>>> import numpy as np
>>> np.set_printoptions(precision=4, suppress=True, linewidth=100, sign=" ")
>>> arr = np.loadtxt("block0.csv", delimiter=",")
>>> arr
array([[ 0.,  0.,  0.,  0.,  1.,  0.,  0.,  0.],
       [ 0.,  0.,  1.,  0.,  0.,  0.,  0.,  0.],
       [ 0.,  0.,  0.,  0.,  0.,  0.,  0.,  1.],
       [ 0.,  0.,  0.,  0.,  0.,  1.,  0.,  0.],
       [ 1.,  0.,  0.,  0.,  0.,  0.,  0.,  0.],
       [ 0.,  0.,  0.,  1.,  0.,  0.,  0.,  0.],
       [ 0.,  1.,  0.,  0.,  0.,  0.,  0.,  0.],
       [ 0.,  0.,  0.,  0.,  0.,  0.,  1.,  0.]])
>>> rng = np.random.default_rng(9992)
>>> lab = rng.permutation(8)
>>> lab
array([ 5,  0,  1,  3,  2,  6,  7,  4])
>>> A2 = arr[lab][:, lab]
>>> np.sort(np.abs(np.linalg.eigvals(A2)))
array([ 1.,  1.,  1.,  1.,  1.,  1.,  1.,  1.])
>>> np.diag(A2)
array([ 0.,  0.,  0.,  0.,  0.,  0.,  0.,  0.])
>>> A2
array([[ 0.,  0.,  0.,  1.,  0.,  0.,  0.,  0.],
       [ 0.,  0.,  0.,  0.,  0.,  0.,  0.,  1.],
       [ 0.,  0.,  0.,  0.,  1.,  0.,  0.,  0.],
       [ 1.,  0.,  0.,  0.,  0.,  0.,  0.,  0.],
       [ 0.,  0.,  0.,  0.,  0.,  0.,  1.,  0.],
       [ 0.,  0.,  1.,  0.,  0.,  0.,  0.,  0.],
       [ 0.,  0.,  0.,  0.,  0.,  1.,  0.,  0.],
       [ 0.,  1.,  0.,  0.,  0.,  0.,  0.,  0.]])
